$ ipython --no-banner

In [1]: import numpy as np

In [2]: np.set_printoptions(precision=2, suppress=True, linewidth=120)

In [3]: A = np.array([[8.99, 4.05, 2.11], [2.96, -0.03, 0.07], [9.05, 4.02, 2.03]])

In [4]: O = A.astype(float).copy()

In [5]: for j in range(3):
   ...:     O[:, j] -= O[:, :j] @ (O[:, :j].T @ O[:, j])
   ...:     O[:, j] /= np.linalg.norm(O[:, j])
   ...: 

In [6]: O
Out[6]: 
array([[ 0.69,  0.18,  0.7 ],
       [ 0.23, -0.97,  0.03],
       [ 0.69,  0.14, -0.71]])

In [7]: np.round(O.T @ O, 2) + 0
Out[7]: 
array([[1., 0., 0.],
       [0., 1., 0.],
       [0., 0., 1.]])

In [8]: x = np.array([6, 1, 3])

In [9]: 3 - np.linalg.matrix_rank(O - np.eye(3), tol=1e-8)
Out[9]: np.int64(1)

In [10]: O.T @ (O @ x)
Out[10]: array([6., 1., 3.])

In [11]: np.round(np.linalg.det(O), 2)
Out[11]: np.float64(1.0)

In [12]: [p for p in range(1, 25) if np.allclose(np.linalg.matrix_power(O, p), np.eye(3))]
Out[12]: []

In [13]: np.sort(np.abs(np.degrees(np.angle(np.linalg.eigvals(O)))))
Out[13]: array([  0.  , 176.59, 176.59])

In [14]: np.abs(np.linalg.eigvals(O))
Out[14]: array([1., 1., 1.])

In [15]: np.round(np.linalg.norm(x), 2), round(float(np.linalg.norm(O @ x)), 2)
Out[15]: (np.float64(6.78), 6.78)

In [16]: Y = A / np.sqrt((A ** 2).mean(axis=1, keepdims=True))

In [17]: np.linalg.matrix_rank(A - A.mean(axis=1, keepdims=True))
Out[17]: np.int64(2)

In [18]: np.linalg.norm(Y, axis=1)
Out[18]: array([1.73, 1.73, 1.73])
